$ ipython --no-banner

In [1]: import numpy as np

In [2]: import numpy.linalg as la

In [3]: np.set_printoptions(precision=1, suppress=True, linewidth=200)

In [4]: K = np.loadtxt("layer19.csv", delimiter=",")

In [5]: K.round(1) + 0
Out[5]: 
array([[ 0. ,  2.3,  1.4,  3.6, -2.6],
       [-1. ,  4.1,  1.6,  2.4,  2.8],
       [ 5.6, -2.7, -4.1, -0.9,  0.2],
       [ 3.8,  6. ,  1.3,  1.8,  5.3],
       [-5.6, -1.4, -1.3,  1. , -4.8],
       [-1.4, -1.8, -2. ,  0.9, -4.4],
       [ 1.9, -2.1, -3.6, -0.2, -5. ],
       [-6.9,  0.4, -1.3,  0.1, -3.3],
       [-1.2,  0.6,  3.1,  5.1,  2.7],
       [ 1.5,  2.7,  1. ,  2.5,  2.4],
       [-5.2,  6.1,  3.8,  4.2, -0.6],
       [ 8.3,  6.1,  2. ,  2.5, 10.4]])

In [6]: x = np.array([0, 1, 0, 2, 0])

In [7]: rhs = K @ x

In [8]: np.round(la.solve(K.T @ K, K.T @ rhs), 1) + 0
Out[8]: array([0., 1., 0., 2., 0.])

In [9]: np.round(la.pinv(K) @ K, 1) + 0
Out[9]: 
array([[1., 0., 0., 0., 0.],
       [0., 1., 0., 0., 0.],
       [0., 0., 1., 0., 0.],
       [0., 0., 0., 1., 0.],
       [0., 0., 0., 0., 1.]])

In [10]: rhs.round(1) + 0
Out[10]: array([ 9.4,  8.9, -4.5,  9.6,  0.7,  0. , -2.6,  0.7, 10.8,  7.7, 14.6, 11.2])

In [11]: np.round(la.lstsq(K, rhs)[0], 1) + 0
Out[11]: array([0., 1., 0., 2., 0.])

In [12]: rng = np.random.default_rng(842966)

In [13]: rhs = rhs + 0.3 * rng.normal(size=12)

In [14]: rhs
Out[14]: array([ 9.7,  9.2, -4.3,  9.4,  0.9, -0.3, -2.5,  0.6, 10.7,  7.2, 14.6, 11.4])

In [15]: b, *_ = la.lstsq(K, rhs)

In [16]: print(np.round(K.T @ (rhs - K @ b), 1) + 0)
[0. 0. 0. 0. 0.]

In [17]: [round(float(la.norm(la.solve(K.T @ K + lam * np.eye(5), K.T @ rhs))), 2) for lam in (0, 1, 10, 100)]
Out[17]: [2.24, 2.2, 1.95, 1.22]

In [18]: cov = K.T @ K

In [19]: la.matrix_rank(cov)
Out[19]: np.int64(5)

In [20]: round(np.trace(cov), 1), np.round((K ** 2).sum(), 1)
Out[20]: (np.float64(786.5), np.float64(786.5))

In [21]: la.eigvalsh(cov)[::-1]
Out[21]: array([468.2, 238.4,  46.1,  23.3,  10.5])

In [22]: la.svd(K, compute_uv=False) ** 2
Out[22]: array([468.2, 238.4,  46.1,  23.3,  10.5])

In [23]: labels = K[:, 2] > np.median(K[:, 2])

In [24]: u = K[labels].mean(axis=0) - K[~labels].mean(axis=0)

In [25]: np.argsort(-np.abs(u).round(6), kind="stable")
Out[25]: array([4, 1, 2, 3, 0])

In [26]: print(labels.astype(int))
[1 1 0 1 0 0 0 0 1 0 1 1]

In [27]: d = la.norm(K[:, None] - K[None], axis=-1)

In [28]: print(d.mean(axis=1).argmax())
11

In [29]: print(d[:5, :5])
[[ 0.   5.9 10.7  9.7  7.9]
 [ 5.9  0.  11.8  5.7 11. ]
 [10.7 11.8  0.  12.  12.8]
 [ 9.7  5.7 12.   0.  15.9]
 [ 7.9 11.  12.8 15.9  0. ]]

In [30]: la.norm(K, axis=1)
Out[30]: array([ 5.2,  5.8,  7.6,  9.1,  7.7,  5.5,  6.7,  7.8,  6.6,  4.8,  9.9, 15. ])

In [31]: np.unravel_index(d.round(6).argmax(), d.shape)
Out[31]: (np.int64(4), np.int64(11))

In [32]: cov = np.cov(K, rowvar=False)

In [33]: print(cov)
[[21.1  2.7 -1.2 -1.1 14.1]
 [ 2.7 11.3  7.1  3.7 11.2]
 [-1.2  7.1  6.6  4.4  6.7]
 [-1.1  3.7  4.4  3.3  3.3]
 [14.1 11.2  6.7  3.3 22. ]]

In [34]: K.std(axis=0)
Out[34]: array([4.4, 3.2, 2.5, 1.7, 4.5])

In [35]: np.polyfit(K[:, 4], K[:, 1], 1)
Out[35]: array([0.5, 1.6])

In [36]: cov.shape
Out[36]: (5, 5)

In [37]: print(np.corrcoef(K.T))
[[ 1.   0.2 -0.1 -0.1  0.7]
 [ 0.2  1.   0.8  0.6  0.7]
 [-0.1  0.8  1.   0.9  0.6]
 [-0.1  0.6  0.9  1.   0.4]
 [ 0.7  0.7  0.6  0.4  1. ]]

In [38]: F = np.array([[0, 8, 3, 3, 0, 0],
    ...:     [3, 0, 0, 0, 0, 0],
    ...:     [3, 2, 9, 5, 7, 0],
    ...:     [0, 3, 0, 0, 0, 0],
    ...:     [0, 4, 0, 0, 0, 0]])

In [39]: r = la.matrix_rank(F)

In [40]: r
Out[40]: np.int64(4)

In [41]: ns = la.svd(F)[2][r:].T

In [42]: [int(la.matrix_rank(np.delete(F, i, axis=0))) for i in range(5)]
Out[42]: [3, 3, 3, 4, 4]

In [43]: np.round(ns @ ns.T, 1) + 0
Out[43]: 
array([[ 0. ,  0. ,  0. ,  0. ,  0. ,  0. ],
       [ 0. ,  0. ,  0. ,  0. ,  0. ,  0. ],
       [ 0. ,  0. ,  0.4, -0.4, -0.2,  0. ],
       [ 0. ,  0. , -0.4,  0.4,  0.2,  0. ],
       [ 0. ,  0. , -0.2,  0.2,  0.1,  0. ],
       [ 0. ,  0. ,  0. ,  0. ,  0. ,  1. ]])

In [44]: t3 = np.stack([F, 5 * F, F[::-1]])

In [45]: print(la.norm(t3, axis=(1, 2)))
[16.9 84.3 16.9]

In [46]: t3.shape
Out[46]: (3, 5, 6)

In [47]: (t3 @ F.T).shape
Out[47]: (3, 5, 5)

In [48]: print(np.einsum("bij,cij->bc", t3, t3))
[[ 284 1420  232]
 [1420 7100 1160]
 [ 232 1160  284]]

In [49]: left, sv, Vt = la.svd(F)

In [50]: V = Vt[:(sv > 1e-8).sum()]

In [51]: x = F[1] + -3 * F[4] + rng.integers(2) * np.eye(6)[5]

In [52]: x
Out[52]: array([  3., -12.,   0.,   0.,   0.,   1.])

In [53]: np.allclose(V.T @ V @ x, x)
Out[53]: False

In [54]: np.round(V.T @ V, 1) + 0
Out[54]: 
array([[ 1. ,  0. ,  0. ,  0. ,  0. ,  0. ],
       [ 0. ,  1. ,  0. ,  0. ,  0. ,  0. ],
       [ 0. ,  0. ,  0.6,  0.4,  0.2,  0. ],
       [ 0. ,  0. ,  0.4,  0.6, -0.2,  0. ],
       [ 0. ,  0. ,  0.2, -0.2,  0.9,  0. ],
       [ 0. ,  0. ,  0. ,  0. ,  0. ,  0. ]])

In [55]: Y = np.array([[-8, -9], [-6, -8], [0, 9], [8, 2], [-7, -5], [-8, -4]])

In [56]: F @ Y
Out[56]: 
array([[-24, -31],
       [-24, -27],
       [-45,  13],
       [-18, -24],
       [-24, -32]])

In [57]: print(Y.T @ F.T)
[[-24 -24 -45 -18 -24]
 [-31 -27  13 -24 -32]]

In [58]: np.einsum("ik,kj->ij", F, Y)
Out[58]: 
array([[-24, -31],
       [-24, -27],
       [-45,  13],
       [-18, -24],
       [-24, -32]])

In [59]: la.matrix_rank(F @ Y)
Out[59]: np.int64(2)

In [60]: left, sv, Vt = la.svd(F)

In [61]: np.argmax(sv[:-1] / (sv[1:] + 1e-6)) + 1
Out[61]: np.int64(4)

In [62]: Y = left[:, :4] @ np.diag(sv[:4]) @ Vt[:4]

In [63]: print(la.matrix_rank(F, rtol=0.05))
4

In [64]: round(float(np.abs(F - Y).max()), 1)
Out[64]: 0.0

In [65]: mat = np.load("mat.npy")

In [66]: mat.round(1) + 0
Out[66]: 
array([[-2.3,  0.4,  0.3, -0.3,  1.1,  1. ],
       [ 0.4, -2.5, -0.3,  0. ,  0.3,  1.3],
       [ 0.3, -0.3, -0.1,  0.3, -0.2, -0.2],
       [-0.3,  0. ,  0.3, -1.8, -0.5, -0.4],
       [ 1.1,  0.3, -0.2, -0.5, -0.3,  0.2],
       [ 1. ,  1.3, -0.2, -0.4,  0.2,  1. ]])

In [67]: left, sv, Vt = la.svd(mat)

In [68]: V = Vt[:(sv > 1e-8).sum()]

In [69]: x = mat[3] + -1 * mat[0] + rng.integers(2) * np.eye(6)[5]

In [70]: x
Out[70]: array([ 2. , -0.3, -0.1, -1.5, -1.6, -1.4])

In [71]: np.round(V.T @ V, 1) + 0
Out[71]: 
array([[ 0.9,  0. , -0.2,  0. , -0.2,  0.1],
       [ 0. ,  1. ,  0. ,  0. ,  0.1,  0. ],
       [-0.2,  0. ,  0. , -0.1,  0. , -0.1],
       [ 0. ,  0. , -0.1,  1. ,  0.2, -0.1],
       [-0.2,  0.1,  0. ,  0.2,  0.3,  0.3],
       [ 0.1,  0. , -0.1, -0.1,  0.3,  0.8]])

In [72]: round(float(la.norm(x - V.T @ V @ x)), 1)
Out[72]: 0.0

In [73]: np.allclose(V.T @ V @ x, x)
Out[73]: True

In [74]: arr = np.array([[4, -15, 3, 5, 2, 4, 5],
    ...:     [5, -3, 3, 5, 2, 3, 1],
    ...:     [4, -9, 1, 0, 0, 1, 3],
    ...:     [4, -3, 1, 5, 1, 1, 1],
    ...:     [1, -15, 4, 3, 5, 1, 5],
    ...:     [5, -3, 3, 3, 2, 2, 1],
    ...:     [3, -12, 2, 5, 2, 1, 4]])

In [75]: cov = arr.T @ arr

In [76]: np.diag(cov)
Out[76]: array([108, 702,  49, 118,  42,  33,  78])

In [77]: print((arr @ arr.T).shape)
(7, 7)

In [78]: np.trace(cov), (arr ** 2).sum()
Out[78]: (np.int64(1130), np.int64(1130))

In [79]: la.matrix_rank(cov)
Out[79]: np.int64(6)

In [80]: np.round(la.svd(arr, compute_uv=False) ** 2, 1) + 0
Out[80]: array([1006. ,   88.5,   19.6,   10.9,    4.9,    0.1,    0. ])
